$ python -q
>>> import numpy as np
>>> np.set_printoptions(precision=3, suppress=True, linewidth=100)
>>> def rnd(a):
...     return np.round(a, 3) + 0
... 
>>> f = np.array([-4, -4, 2])
>>> rng = np.random.default_rng(67)
>>> data = np.outer(rng.normal(size=17), f) + 0.02 * rng.normal(size=(17, 3))
>>> print(rnd(data))
[[ 2.293  2.309 -1.157]
 [-0.112 -0.07   0.056]
 [ 0.444  0.463 -0.241]
 [ 1.518  1.521 -0.769]
 [-5.752 -5.747  2.835]
 [-3.363 -3.375  1.679]
 [-2.065 -2.096  1.011]
 [-2.622 -2.581  1.297]
 [ 4.407  4.434 -2.232]
 [-3.755 -3.759  1.844]
 [ 2.496  2.521 -1.266]
 [ 0.847  0.811 -0.426]
 [-4.917 -4.923  2.444]
 [ 5.236  5.224 -2.581]
 [ 6.401  6.401 -3.184]
 [ 4.188  4.236 -2.094]
 [-7.158 -7.161  3.565]]
>>> G = np.cov(data, rowvar=False)
>>> print(np.argsort(-data.std(axis=0).round(6), kind="stable"))
[1 0 2]
>>> print(rnd(np.polyfit(data[:, 2], data[:, 0], 1)))
[-2.01 -0.02]
>>> print(G.shape)
(3, 3)
>>> print(rnd(np.corrcoef(data.T)))
[[ 1.  1. -1.]
 [ 1.  1. -1.]
 [-1. -1.  1.]]
>>> print(rnd(np.median(data, axis=0)))
[ 0.444  0.463 -0.241]
>>> M = np.array([[2, 0, 0], [0, 2, 0], [0, 3, 3]])
>>> th = np.radians(45)
>>> Rm = np.eye(3)
>>> Rm[1, 1] = Rm[0, 0] = np.cos(th)
>>> Rm[1, 0], Rm[0, 1] = -np.sin(th), np.sin(th)
>>> print(rnd(Rm))
[[ 0.707  0.707  0.   ]
 [-0.707  0.707  0.   ]
 [ 0.     0.     1.   ]]
>>> out = M @ Rm.T
>>> print(np.allclose(np.linalg.norm(M, axis=1), np.linalg.norm(out, axis=1)))
True
>>> print(rnd(np.abs(out - M).max(axis=0)))
[2.121 1.414 0.   ]
>>> print(rnd(np.linalg.svd(M, compute_uv=False)), rnd(np.linalg.svd(out, compute_uv=False)))
[4.497 2.    1.334] [4.497 2.    1.334]
>>> f = np.array([-3, 1, 1])
>>> out = Rm + np.outer(f, np.eye(3)[2])
>>> print(np.linalg.matrix_rank(out - Rm))
1
>>> print(np.linalg.matrix_rank(np.linalg.inv(out) - np.linalg.inv(Rm), tol=1e-8))
1
>>> print(rnd(out))
[[ 0.707  0.707 -3.   ]
 [-0.707  0.707  1.   ]
 [ 0.     0.     2.   ]]
>>> O, evecs = np.linalg.qr(out[:, :2])[0], np.linalg.qr(out[:, 2:])[0]
>>> sv = np.linalg.svd(O.T @ evecs, compute_uv=False)
>>> print((sv > 0.9).sum())
0
>>> print(rnd(np.linalg.norm(O @ O.T - evecs @ evecs.T, 2)))
1.0
>>> print(rnd(np.degrees(np.arccos(sv.clip(0, 1)))))
[32.312]
>>> f = np.array([-3, 0])
>>> print(np.correlate(M[0], M[2], "full"))
[6 6 0 0 0]
>>> x0 = np.array([-2, 0, 0])
>>> target = M @ x0
>>> print(target)
[-4  0  0]
>>> print(rnd(np.linalg.solve(M, target + M[:, 2])))
[-2.  0.  1.]
>>> K = np.array([[-1.0, 1.0, 0.0, 0.0, 0.0],
...     [0.0, -1.0, 1.0, 0.0, 0.0],
...     [0.0, 0.0, -1.0, 1.0, 0.0],
...     [0.0, 0.0, 0.0, -1.0, 1.0],
...     [0.0, 0.0, 0.0, 0.0, -1.0]])
>>> G = K.T @ K
>>> print(np.linalg.matrix_rank(G))
5
>>> print(rnd(np.linalg.svd(K, compute_uv=False) ** 2))
[3.683 2.831 1.715 0.69  0.081]
>>> print(np.allclose(G, G.T))
True
>>> vals, evecs = np.linalg.eig(K)
>>> print(rnd(np.sort(np.linalg.eigvals(K @ K))))
[1. 1. 1. 1. 1.]
>>> print(rnd(np.sort(np.linalg.eigvals(K.T))))
[-1. -1. -1. -1. -1.]
>>> print(rnd(np.sort(np.linalg.eigvals(np.linalg.inv(K)))))
[-1. -1. -1. -1. -1.]
>>> proj = np.triu(np.array([[-1, 0, -3, -3, 0],
...     [-2, -3, 1, -3, 1],
...     [-2, 1, 2, 3, -2],
...     [-3, 3, 1, -2, -1],
...     [-2, -1, 2, 3, 2]]), 1) + np.eye(5)
>>> out = proj @ K @ np.linalg.inv(proj)
>>> print(rnd(np.linalg.det(out)))
-1.0
>>> print(proj @ K - K @ proj)
[[ 0.  0. -1.  0. -4.]
 [ 0.  0.  0. -2. -1.]
 [ 0.  0.  0.  0.  4.]
 [ 0.  0.  0.  0.  0.]
 [ 0.  0.  0.  0.  0.]]
>>> print(np.linalg.matrix_rank(out))
5
>>> print(np.poly(out))
[ 1.  5. 10. 10.  5.  1.]
>>> E = np.load("x.npy")
>>> print(E)
[[ 0.9   -1.795  1.8  ]
 [ 1.4    0.854 -0.9  ]
 [-0.1   -0.416  0.4  ]
 [ 0.2   -1.347  1.3  ]
 [ 0.4    0.828 -0.8  ]
 [-0.6    1.774 -1.8  ]
 [ 0.     0.24  -0.2  ]
 [-0.3   -1.805  1.8  ]
 [ 1.3   -0.209  0.3  ]
 [-0.3   -0.178  0.2  ]
 [-0.5    2.31  -2.2  ]
 [-1.1   -0.343  0.4  ]
 [ 0.6   -2.334  2.2  ]
 [ 1.1    0.14  -0.1  ]
 [-2.     1.605 -1.6  ]
 [ 0.3    0.541 -0.4  ]
 [-0.1    0.292 -0.3  ]
 [ 0.9   -1.163  1.1  ]
 [ 0.6   -0.259  0.2  ]
 [-0.6    0.096 -0.1  ]
 [ 0.9   -0.554  0.5  ]
 [ 0.8   -1.674  1.7  ]
 [ 1.5   -0.558  0.6  ]]
>>> Uu, sv, Vt = np.linalg.svd(E)
>>> print(np.argmax(sv[:-1] / (sv[1:] + 1e-6)) + 1)
2
>>> out = Uu[:, :2] @ np.diag(sv[:2]) @ Vt[:2]
>>> print(np.linalg.matrix_rank(E, rtol=0.05))
2
>>> print(rnd(np.abs(E - out).max()))
0.065
>>> f, g = E[3], E[4]
>>> print(rnd(f @ g))
-2.075
>>> print(rnd(f @ f))
3.544
>>> p = (f @ g) / (f @ f) * f
>>> print(rnd((g - p) @ f))
0.0
>>> W0 = np.load("block16.npy")
>>> print(W0)
[[ 2  6  3]
 [ 0  0  1]
 [ 4 12  4]
 [ 1  3  1]]
>>> Uu, sv, Vt = np.linalg.svd(W0)
>>> evecs = Vt[:(sv > 1e-8).sum()]
>>> x0 = W0[0] + 5 * W0[1] + rng.integers(2) * np.eye(3)[2]
>>> print(x0)
[2. 6. 8.]
>>> print(rnd(np.diag(evecs.T @ evecs)))
[0.1 0.9 1. ]
>>> print(np.allclose(evecs.T @ evecs @ x0, x0))
True
>>> print(rnd(np.linalg.norm(x0 - evecs.T @ evecs @ x0)))
0.0
>>> print(np.linalg.matrix_rank(np.vstack([W0, x0])))
2
>>> def softmax(z):
...     e = np.exp(z - z.max(axis=-1, keepdims=True))
...     return e / e.sum(axis=-1, keepdims=True)
... 
>>> print(rnd(softmax(10 * W0[3])))
[0. 1. 0.]
>>> att = W0 @ W0.T / np.sqrt(3)
>>> print(rnd(softmax(att)))
[[0.    0.    1.    0.   ]
 [0.293 0.092 0.522 0.092]
 [0.    0.    1.    0.   ]
 [0.    0.    1.    0.   ]]
>>> print(rnd(softmax(att)[3] @ W0))
[ 4. 12.  4.]
>>> m1 = np.array([[3.0, 1.0], [0.0, 3.0]])
>>> print(m1)
[[3. 1.]
 [0. 3.]]
>>> O, evecs = np.linalg.qr(data[:, :2])[0], np.linalg.qr(data[:, 2:])[0]
>>> sv = np.linalg.svd(O.T @ evecs, compute_uv=False)
>>> print(rnd(np.degrees(np.arccos(sv.clip(0, 1)))))
[0.476]
